% python3 -q
>>> import numpy as np
>>> import numpy.linalg as la
>>> np.set_printoptions(precision=2, suppress=True, linewidth=100, legacy="1.25")
>>> M = np.array([[2, 1, 2, 1, 2, 1],
...     [3, 3, 3, 3, 3, 3],
...     [0, 0, 0, 0, 0, 0],
...     [2, 1, 2, 1, 2, 1],
...     [3, 3, 3, 3, 3, 3],
...     [0, 0, 0, 0, 0, 0]])
>>> print(M)
[[2 1 2 1 2 1]
 [3 3 3 3 3 3]
 [0 0 0 0 0 0]
 [2 1 2 1 2 1]
 [3 3 3 3 3 3]
 [0 0 0 0 0 0]]
>>> T = np.stack([M, -1 * M, M[::-1]])
>>> T.shape
(3, 6, 6)
>>> la.matrix_rank(T)
array([2, 2, 2])
>>> np.einsum("bij,cij->bc", T, T)
array([[ 138, -138,  108],
       [-138,  138, -108],
       [ 108, -108,  138]])
>>> T.sum(axis=0)
array([[0, 0, 0, 0, 0, 0],
       [3, 3, 3, 3, 3, 3],
       [2, 1, 2, 1, 2, 1],
       [0, 0, 0, 0, 0, 0],
       [3, 3, 3, 3, 3, 3],
       [2, 1, 2, 1, 2, 1]])
>>> np.argsort(-la.norm(M, axis=0).round(6), kind="stable")[:3]
array([0, 2, 4])
>>> print([round(float(x), 2) for x in la.svd(M, compute_uv=False)[:3]])
[11.65, 1.55, 0.0]
>>> la.matrix_rank(M, rtol=0.1)
2
>>> Uu, sigma, Vt = la.svd(M)
>>> np.argmax(sigma[:-1] / (sigma[1:] + 1e-6)) + 1
2
>>> A2 = Uu[:, :2] @ np.diag(sigma[:2]) @ Vt[:2]
>>> la.matrix_rank(A2)
2
>>> round(float(np.abs(M - A2).max()), 2)
0.0
>>> print(round(float(la.norm(M - A2) / la.norm(M)), 2))
0.0
>>> A2
array([[2., 1., 2., 1., 2., 1.],
       [3., 3., 3., 3., 3., 3.],
       [0., 0., 0., 0., 0., 0.],
       [2., 1., 2., 1., 2., 1.],
       [3., 3., 3., 3., 3., 3.],
       [0., 0., 0., 0., 0., 0.]])
>>> print(la.matrix_rank(M, rtol=0.05))
2
>>> np.round(la.norm(M, 1), 2), np.round(la.norm(M, np.inf), 2)
(10.0, 18.0)
>>> round(float(la.norm(M, 2)), 2)
11.65
>>> la.norm(M, axis=0)
array([5.1 , 4.47, 5.1 , 4.47, 5.1 , 4.47])
>>> round(la.norm(M[1] - M[2]), 2)
7.35
>>> la.norm(M, axis=1)
array([3.87, 7.35, 0.  , 3.87, 7.35, 0.  ])
>>> round(la.norm(M[1], 1), 2), round(la.norm(M[1], np.inf), 2)
(18.0, 3.0)
>>> A2 = np.array([[0, 5], [-1, 2], [-2, -1], [1, -1], [5, 0], [0, -2]])
>>> np.einsum("ij->j", M)
array([10,  8, 10,  8, 10,  8])
>>> print(np.einsum("ik,kj->ij", M, A2))
[[6 7]
 [9 9]
 [0 0]
 [6 7]
 [9 9]
 [0 0]]
>>> A2.T @ M.T
array([[6, 9, 0, 6, 9, 0],
       [7, 9, 0, 7, 9, 0]])
>>> print(np.vstack([M, A2.T]).shape)
(8, 6)
>>> M @ A2
array([[6, 7],
       [9, 9],
       [0, 0],
       [6, 7],
       [9, 9],
       [0, 0]])
